$ ipython --no-banner

In [1]: import numpy as np

In [2]: import numpy.linalg as la

In [3]: np.set_printoptions(precision=1, suppress=True, linewidth=100)

In [4]: mat = np.load("x.npy")

In [5]: print(mat)
[[  2.4   0.    2.4   3.1]
 [  0.9  -0.1   0.7   0.8]
 [  1.6   0.1   1.7   2.2]
 [ -2.3   0.1  -2.2  -2.9]
 [  5.4   0.    5.3   7.1]
 [ -2.7  -0.1  -2.6  -3.4]
 [  3.    0.2   2.9   3.8]
 [ -4.5   0.   -4.6  -6. ]
 [  2.9   0.    2.9   3.9]
 [ -2.2   0.   -2.2  -2.9]
 [  1.7   0.    1.7   2.1]
 [  0.8  -0.1   0.9   1.1]
 [  0.9   0.    1.    1.2]
 [  3.3   0.1   3.3   4.5]
 [ -2.9  -0.2  -2.9  -3.8]
 [  1.4   0.    1.4   2. ]
 [  2.1   0.    2.1   2.8]
 [ -2.2   0.3  -2.1  -2.8]
 [  1.    0.    1.    1.2]
 [  0.3   0.1   0.4   0.6]
 [  0.9   0.1   0.9   1.2]
 [ -3.    0.2  -2.9  -4. ]
 [ -0.7   0.   -0.9  -1.1]
 [ -5.7   0.   -5.3  -7.2]
 [  0.2   0.1   0.1   0. ]
 [ -2.4  -0.1  -2.2  -2.7]
 [-10.5  -0.1 -10.1 -13.7]
 [  1.5   0.1   1.4   2.3]
 [ -3.5  -0.1  -3.8  -5. ]
 [ -1.    0.1  -1.1  -1.4]
 [ -0.2   0.   -0.2  -0.2]
 [  5.3   0.1   5.5   7.1]]

In [6]: x = np.array([0, 1, 2, 0])

In [7]: y = mat @ x

In [8]: print(np.round(la.pinv(mat) @ mat, 1) + 0)
[[1. 0. 0. 0.]
 [0. 1. 0. 0.]
 [0. 0. 1. 0.]
 [0. 0. 0. 1.]]

In [9]: print(np.round(la.solve(mat.T @ mat, mat.T @ y), 1) + 0)
[0. 1. 2. 0.]

In [10]: rng = np.random.default_rng(31)

In [11]: y = y + 0.1 * rng.normal(size=32)

In [12]: print(y)
[  4.8   1.3   3.6  -4.4  10.7  -5.3   6.1  -9.2   5.9  -4.5   3.6   1.8   1.9   6.8  -6.    2.6
   4.3  -4.    2.    0.8   1.9  -5.6  -1.8 -10.8   0.3  -4.6 -20.4   2.9  -7.6  -2.   -0.5  11. ]

In [13]: coef, *_ = la.lstsq(mat, y)

In [14]: print(np.round(mat.T @ (y - mat @ coef), 1) + 0)
[0. 0. 0. 0.]

In [15]: print(coef.round())
[ 0.  1.  2. -0.]

In [16]: Ac = mat - mat.mean(axis=0)

In [17]: V = la.svd(Ac)[2][:1]

In [18]: A2 = Ac - Ac @ V.T @ V

In [19]: print(la.norm(A2, axis=1).round(6).argmax())
28

In [20]: print(np.cov(Ac @ V.T, rowvar=False))
39.21141757739401

In [21]: x = np.array([2, 0, 0, 0])

In [22]: a = np.maximum(mat @ x, 0)

In [23]: print(np.tanh(mat @ x))
[ 1.   0.9  1.  -1.   1.  -1.   1.  -1.   1.  -1.   1.   0.9  0.9  1.  -1.   1.   1.  -1.   1.
  0.5  0.9 -1.  -0.9 -1.   0.4 -1.  -1.   1.  -1.  -1.  -0.4  1. ]

In [24]: print(a)
[ 4.8  1.8  3.2  0.  10.8  0.   6.   0.   5.8  0.   3.4  1.6  1.8  6.6  0.   2.8  4.2  0.   2.
  0.6  1.8  0.   0.   0.   0.4  0.   0.   3.   0.   0.   0.  10.6]

In [25]: print(np.maximum(mat @ x, 0) - np.maximum(-mat @ x, 0))
[  4.8   1.8   3.2  -4.6  10.8  -5.4   6.   -9.    5.8  -4.4   3.4   1.6   1.8   6.6  -5.8   2.8
   4.2  -4.4   2.    0.6   1.8  -6.   -1.4 -11.4   0.4  -4.8 -21.    3.   -7.   -2.   -0.4  10.6]

In [26]: print(mat * (a > 1e-9)[:, None])
[[ 2.4  0.   2.4  3.1]
 [ 0.9 -0.1  0.7  0.8]
 [ 1.6  0.1  1.7  2.2]
 [-0.   0.  -0.  -0. ]
 [ 5.4  0.   5.3  7.1]
 [-0.  -0.  -0.  -0. ]
 [ 3.   0.2  2.9  3.8]
 [-0.   0.  -0.  -0. ]
 [ 2.9  0.   2.9  3.9]
 [-0.   0.  -0.  -0. ]
 [ 1.7  0.   1.7  2.1]
 [ 0.8 -0.1  0.9  1.1]
 [ 0.9  0.   1.   1.2]
 [ 3.3  0.1  3.3  4.5]
 [-0.  -0.  -0.  -0. ]
 [ 1.4  0.   1.4  2. ]
 [ 2.1  0.   2.1  2.8]
 [-0.   0.  -0.  -0. ]
 [ 1.   0.   1.   1.2]
 [ 0.3  0.1  0.4  0.6]
 [ 0.9  0.1  0.9  1.2]
 [-0.   0.  -0.  -0. ]
 [-0.   0.  -0.  -0. ]
 [-0.   0.  -0.  -0. ]
 [ 0.2  0.1  0.1  0. ]
 [-0.  -0.  -0.  -0. ]
 [-0.  -0.  -0.  -0. ]
 [ 1.5  0.1  1.4  2.3]
 [-0.  -0.  -0.  -0. ]
 [-0.   0.  -0.  -0. ]
 [-0.   0.  -0.  -0. ]
 [ 5.3  0.1  5.5  7.1]]

In [27]: A = np.loadtxt("dump.csv", delimiter=",")

In [28]: print(A)
[[ 0.1  8.9  9.6 -0.3  4.2  4.5]
 [-1.2 10.3 10.8  0.5  5.9  5.1]
 [ 1.7  9.8  9.7 -0.5  4.5  5.4]
 [-1.4 10.1  8.1  0.7  4.2  3.4]
 [ 1.9 10.3  9.4  0.7  6.5  5.7]
 [-1.2  9.5  9.6  0.   6.8  5.6]
 [-0.7 10.3  9.3  1.3  6.4  3.3]
 [ 0.9 10.3  9.7  1.1  5.9  6.3]
 [-1.  10.   9.8  0.   6.9  7.2]
 [ 2.1 11.2  9.8  0.2  5.4  4.3]
 [-0.1 10.4 11.   1.   3.2  6. ]
 [-0.8 10.7 10.7  1.8  5.4  5.2]
 [ 0.4  8.4  8.4 -1.   3.9  5.7]
 [ 0.7 11.4 10.3  0.1  6.9  3.6]
 [ 0.2  9.6 10.1  0.   6.7  4.2]
 [-0.6 11.5 10.  -0.1  5.9  4.9]
 [ 0.3  9.6  9.7 -0.5  5.5  5.7]
 [-0.4  9.9 10.1  0.3  6.6  7. ]
 [ 0.2 10.4  8.4  1.   5.5  3.8]
 [ 0.4 10.1 11.3 -0.8  4.3  5.3]
 [ 0.6 10.1  9.8  0.1  4.7  4.8]
 [-0.8  9.1 10.4 -1.1  4.8  3.5]
 [-0.3 10.7  9.1  0.9  6.3  2.5]
 [-0.8  8.9  8.6  0.5  5.   4.1]
 [-0.3  9.6  9.2 -1.4  5.4  6. ]]

In [29]: x = np.array([-5, 0, 5, -1, -4, 4])

In [30]: y = A @ x

In [31]: coef, lr = np.zeros(6), 1 / la.norm(A, 2) ** 2

In [32]: for i in range(4):
    ...:     coef -= lr * A.T @ (A @ coef - y)
    ...:     if i % 1 == 0: print(i, round(la.norm(A @ coef - y), 1))
    ...: 
0 43.4
1 43.2
2 43.0
3 42.8

In [33]: print(np.round(la.cond(A), 1))
34.1

In [34]: print(coef.round(1) + 0)
[-0.1  1.8  1.8  0.   0.9  1. ]

In [35]: A2 = np.c_[A[:, :1] @ np.array([[8]]), np.array([3, 1, 7, -6, -4, 8, 2, 1, 0, -9, 5, 4, 6, 8, 7, 9, -2, 7, 9, -7, 9, 5, -7, -7, -3])]

In [36]: print(A2)
[[  0.8   3. ]
 [ -9.6   1. ]
 [ 13.6   7. ]
 [-11.2  -6. ]
 [ 15.2  -4. ]
 [ -9.6   8. ]
 [ -5.6   2. ]
 [  7.2   1. ]
 [ -8.    0. ]
 [ 16.8  -9. ]
 [ -0.8   5. ]
 [ -6.4   4. ]
 [  3.2   6. ]
 [  5.6   8. ]
 [  1.6   7. ]
 [ -4.8   9. ]
 [  2.4  -2. ]
 [ -3.2   7. ]
 [  1.6   9. ]
 [  3.2  -7. ]
 [  4.8   9. ]
 [ -6.4   5. ]
 [ -2.4  -7. ]
 [ -6.4  -7. ]
 [ -2.4  -3. ]]

In [37]: print(np.round(la.lstsq(A, A2[:, 0])[0], 1) + 0)
[8. 0. 0. 0. 0. 0.]

In [38]: Ac = (A - A.mean(axis=0)) / A.std(axis=0)

In [39]: print(np.argwhere(np.abs(Ac) > 2))
[[ 3  2]
 [ 4  0]
 [ 9  0]
 [10  4]
 [11  3]
 [12  1]
 [22  5]
 [24  3]]

In [40]: print(Ac.std(axis=0))
[1. 1. 1. 1. 1. 1.]

In [41]: coef = la.lstsq(np.delete(Ac, 3, axis=1), Ac[:, 3])[0]

In [42]: print(np.abs(coef).argmax())
1

In [43]: x = np.array([-2, 3, -1, -2, 3, 1])

In [44]: y = A @ x

In [45]: print(la.lstsq(A, y)[0])
[-2.  3. -1. -2.  3.  1.]

In [46]: print(np.round(la.pinv(A) @ A, 1) + 0)
[[1. 0. 0. 0. 0. 0.]
 [0. 1. 0. 0. 0. 0.]
 [0. 0. 1. 0. 0. 0.]
 [0. 0. 0. 1. 0. 0.]
 [0. 0. 0. 0. 1. 0.]
 [0. 0. 0. 0. 0. 1.]]

In [47]: y = y + 0.3 * rng.normal(size=25)

In [48]: print(y)
[34.4 44.3 36.5 39.6 41.7 47.4 43.4 40.6 49.5 39.6 34.2 40.7 35.5 46.2 42.2 48.3 42.  46.8 40.5
 38.1 37.8 38.6 42.9 37.8 45. ]

In [49]: coef, *_ = la.lstsq(A, y)

In [50]: print(coef)
[-2.   3.  -0.9 -2.   2.9  1. ]

In [51]: O, R = la.qr(A)

In [52]: print(np.abs(np.diag(R)))
[ 4.7 50.4  4.4  3.5  4.7  5.4]

In [53]: print(np.round(O.T @ O, 1) + 0)
[[1. 0. 0. 0. 0. 0.]
 [0. 1. 0. 0. 0. 0.]
 [0. 0. 1. 0. 0. 0.]
 [0. 0. 0. 1. 0. 0.]
 [0. 0. 0. 0. 1. 0.]
 [0. 0. 0. 0. 0. 1.]]

In [54]: print(np.round(abs(R[0, 0]), 1), np.round(la.norm(A[:, 0]), 1))
4.7 4.7

In [55]: print(np.allclose(R.T @ R, A.T @ A))
True

In [56]: A2 = np.array([[2, 1, 1, -3, -3, 3, 0, 3, -3],
    ...:     [-3, -2, 2, 2, -1, -2, -2, -3, 2],
    ...:     [-3, 2, 3, -1, 1, -1, 1, 0, 1],
    ...:     [0, -3, 3, 3, 0, 3, 1, 0, 0],
    ...:     [0, 3, 0, -1, 0, -1, 2, 0, 3],
    ...:     [-2, 3, 1, 1, 0, 1, -2, 3, 2],
    ...:     [-1, 3, 3, 1, -1, 0, -1, 1, 1],
    ...:     [0, 2, 3, -1, 0, 0, 2, 0, -2],
    ...:     [2, 0, -1, 2, 2, -2, -1, -3, 0]])

In [57]: M = A2 + A2.T

In [58]: print(M)
[[ 4 -2 -2 -3 -3  1 -1  3 -1]
 [-2 -4  4 -1  2  1  1 -1  2]
 [-2  4  6  2  1  0  4  3  0]
 [-3 -1  2  6 -1  4  2 -1  2]
 [-3  2  1 -1  0 -1  1  0  5]
 [ 1  1  0  4 -1  2 -2  3  0]
 [-1  1  4  2  1 -2 -2  3  0]
 [ 3 -1  3 -1  0  3  3  0 -5]
 [-1  2  0  2  5  0  0 -5  0]]

In [59]: print(np.all(la.eigvalsh(M) > 0))
False

In [60]: print(round(float(la.eigvalsh(M).min()), 1))
-8.7

In [61]: vals, V = la.eigh(M)

In [62]: print((vals > 1e-8).sum(), (vals < -1e-8).sum())
5 4

In [63]: print(la.svd(M, compute_uv=False))
[13.2 10.1  8.7  8.   7.3  5.3  2.4  0.8  0.4]

In [64]: print(round(vals.sum(), 1), np.trace(M))
12.0 12

In [65]: print(vals)
[-8.7 -7.3 -5.3 -0.8  0.4  2.4  8.  10.1 13.2]

In [66]: print(la.eigvalsh(M + -3 * np.eye(9)))
[-11.7 -10.3  -8.3  -3.8  -2.6  -0.6   5.    7.1  10.2]

In [67]: print(np.round(V.T @ V, 1) + 0)
[[1. 0. 0. 0. 0. 0. 0. 0. 0.]
 [0. 1. 0. 0. 0. 0. 0. 0. 0.]
 [0. 0. 1. 0. 0. 0. 0. 0. 0.]
 [0. 0. 0. 1. 0. 0. 0. 0. 0.]
 [0. 0. 0. 0. 1. 0. 0. 0. 0.]
 [0. 0. 0. 0. 0. 1. 0. 0. 0.]
 [0. 0. 0. 0. 0. 0. 1. 0. 0.]
 [0. 0. 0. 0. 0. 0. 0. 1. 0.]
 [0. 0. 0. 0. 0. 0. 0. 0. 1.]]

In [68]: print(np.unique(vals.round(6) + 0, return_counts=True)[1])
[1 1 1 1 1 1 1 1 1]

In [69]: print(np.round(V.T @ M @ V, 1) + 0)
[[-8.7  0.   0.   0.   0.   0.   0.   0.   0. ]
 [ 0.  -7.3  0.   0.   0.   0.   0.   0.   0. ]
 [ 0.   0.  -5.3  0.   0.   0.   0.   0.   0. ]
 [ 0.   0.   0.  -0.8  0.   0.   0.   0.   0. ]
 [ 0.   0.   0.   0.   0.4  0.   0.   0.   0. ]
 [ 0.   0.   0.   0.   0.   2.4  0.   0.   0. ]
 [ 0.   0.   0.   0.   0.   0.   8.   0.   0. ]
 [ 0.   0.   0.   0.   0.   0.   0.  10.1  0. ]
 [ 0.   0.   0.   0.   0.   0.   0.   0.  13.2]]

In [70]: print(np.round(V @ np.diag(vals) @ V.T, 1) + 0)
[[ 4. -2. -2. -3. -3.  1. -1.  3. -1.]
 [-2. -4.  4. -1.  2.  1.  1. -1.  2.]
 [-2.  4.  6.  2.  1.  0.  4.  3.  0.]
 [-3. -1.  2.  6. -1.  4.  2. -1.  2.]
 [-3.  2.  1. -1.  0. -1.  1.  0.  5.]
 [ 1.  1.  0.  4. -1.  2. -2.  3.  0.]
 [-1.  1.  4.  2.  1. -2. -2.  3.  0.]
 [ 3. -1.  3. -1.  0.  3.  3.  0. -5.]
 [-1.  2.  0.  2.  5.  0.  0. -5.  0.]]

In [71]: f = np.array([1, 2, 1])

In [72]: print(np.polyval(f, M[7]))
[16  0 16  0  1 16 16  1 16]

In [73]: K = np.load("a.npy")

In [74]: print(K)
[[5 4 4 1 0]
 [2 4 2 0 3]
 [3 3 5 0 3]
 [4 4 3 1 5]
 [3 0 2 1 4]
 [5 1 5 1 4]]

In [75]: left, sig, Vh = la.svd(K)

In [76]: print(sig)
[16.4  4.6  3.7  2.1  0.2]

In [77]: A2 = left[:, :4] @ np.diag(sig[:4]) @ Vh[:4]

In [78]: print(A2.round(1) + 0)
[[ 5.   4.   4.   1.   0. ]
 [ 1.9  4.   2.   0.1  3. ]
 [ 3.   3.   5.  -0.1  3. ]
 [ 4.   4.   3.   0.9  5. ]
 [ 3.   0.   2.   1.   4. ]
 [ 5.   1.   5.   1.1  4. ]]

In [79]: print(la.matrix_rank(K, rtol=0.05))
4

In [80]: print(la.matrix_rank(A2))
4

In [81]: f, v = A2[3], A2[4]

In [82]: print(round(float(f @ f), 1))
67.0

In [83]: p = (f @ v) / (f @ f) * f

In [84]: print(v - p)
[ 0.6 -2.3  0.3  0.5  1.1]

In [85]: print(round(float(la.norm(f + v) ** 2 + la.norm(f - v) ** 2), 1))
194.0

In [86]: A2 = np.c_[K[:, :2] @ np.array([[-3, 0], [-1, 2]]), np.array([1, 2, 3, -2, 0, 2])]

In [87]: print(A2)
[[-19   8   1]
 [-10   8   2]
 [-12   6   3]
 [-16   8  -2]
 [ -9   0   0]
 [-16   2   2]]

In [88]: print(np.round(la.norm(A2 - K @ la.lstsq(K, A2)[0], axis=0), 1) + 0)
[0.  0.  0.9]

In [89]: print(la.matrix_rank(np.c_[K, A2]))
6

In [90]: print(la.matrix_rank(A2))
3

In [91]: print(np.round(la.lstsq(K, A2[:, 0])[0], 1) + 0)
[-3. -1.  0.  0.  0.]

In [92]: data = np.array([[1.3, 1.0, -2.0, 1.0, 0.0],
    ...:     [0.0, 0.3, 2.0, 2.0, 0.0],
    ...:     [-2.0, -2.0, 1.3, -2.0, 0.0],
    ...:     [1.0, -1.0, -1.0, -0.7, -2.0],
    ...:     [1.0, 1.0, -2.0, 1.0, 0.3]])

In [93]: O, V = la.qr(data[:, :4])[0], la.qr(data[:, 4:])[0]

In [94]: sig = la.svd(O.T @ V, compute_uv=False)

In [95]: print(sig)
[1.]

In [96]: print(round(la.norm(O @ O.T - V @ V.T, 2), 1))
1.0

In [97]: print(np.degrees(np.arccos(sig.clip(0, 1))))
[1.3]

In [98]: F = np.array([[2, 2, 2, 3, 1, 2, 2],
    ...:     [2, 2, 1, 0, 0, 0, 1],
    ...:     [0, 2, 3, 3, 0, 0, 3],
    ...:     [3, 0, 1, 0, 2, 1, 0],
    ...:     [1, 2, 0, 2, 0, 0, 0],
    ...:     [2, 1, 1, 0, 1, 0, 0]])

In [99]: F[-1] = F[0] + 3 * F[1]

In [100]: print(F)
[[2 2 2 3 1 2 2]
 [2 2 1 0 0 0 1]
 [0 2 3 3 0 0 3]
 [3 0 1 0 2 1 0]
 [1 2 0 2 0 0 0]
 [8 8 5 3 1 2 5]]

In [101]: r = la.matrix_rank(F)

In [102]: print(r)
5

In [103]: N = la.svd(F)[2][r:].T

In [104]: print([int(la.matrix_rank(np.delete(F, i, axis=0))) for i in range(6)])
[5, 5, 4, 4, 4, 5]

In [105]: print(la.cond(F) > 100)
True

In [106]: print(np.round(la.norm(F, 2) / la.norm(F), 1))
0.9

In [107]: print(la.norm(F, axis=1))
[ 5.5  3.2  5.6  3.9  3.  13.9]

In [108]: print(la.norm(F, axis=1).argmax())
5

In [109]: print(round(la.norm(F, 2), 1))
15.9

In [110]: arr = np.loadtxt("run17.csv", delimiter=",")

In [111]: print(arr)
[[ 4. -3. -5.  0.  0.]
 [-2.  1. -3.  0. -2.]
 [ 0.  0. -3.  2. -3.]
 [ 0.  0.  0.  0.  0.]
 [ 3. -3. -3. -2.  1.]
 [ 3. -2. -4. -3.  2.]
 [-2.  1. -3.  0. -2.]
 [-2.  1. -6.  2. -5.]
 [ 0.  1. -4.  1. -2.]
 [ 3. -1.  1.  2.  1.]
 [ 2.  0.  2. -1.  3.]
 [ 3.  0.  0.  1.  2.]
 [ 3. -1.  1.  2.  1.]
 [ 1.  0. -5.  4. -4.]
 [ 0.  0.  0.  0.  0.]
 [ 2.  0.  2. -1.  3.]
 [ 3. -3. -6.  0. -2.]
 [ 3. -1. -2.  4. -2.]
 [ 0.  0.  0.  0.  0.]
 [ 2.  0.  2. -1.  3.]
 [ 0.  0.  0.  0.  0.]
 [ 0.  0.  0.  0.  0.]
 [ 0.  0.  0.  0.  0.]
 [ 6. -3. -6.  1.  0.]
 [ 3. -3. -6.  0. -2.]
 [ 3. -3. -3. -2.  1.]
 [ 1.  0. -2.  2. -1.]
 [-2.  1. -3.  0. -2.]
 [ 3. -1. -2.  4. -2.]
 [ 0.  0.  0.  0.  0.]
 [ 2.  0.  2. -1.  3.]
 [ 3.  0.  0.  1.  2.]
 [ 6. -4. -5.  2. -1.]
 [ 0.  0. -3.  2. -3.]]

In [112]: O, R = la.qr(arr)

In [113]: print(O.shape, R.shape)
(34, 5) (5, 5)

In [114]: print(np.allclose(R.T @ R, arr.T @ arr))
True

In [115]: print(round(float(abs(R[0, 0])), 1), round(float(la.norm(arr[:, 0])), 1))
14.9 14.9

In [116]: print(np.abs(np.diag(R)))
[14.9  4.7 14.9  7.9  1.2]
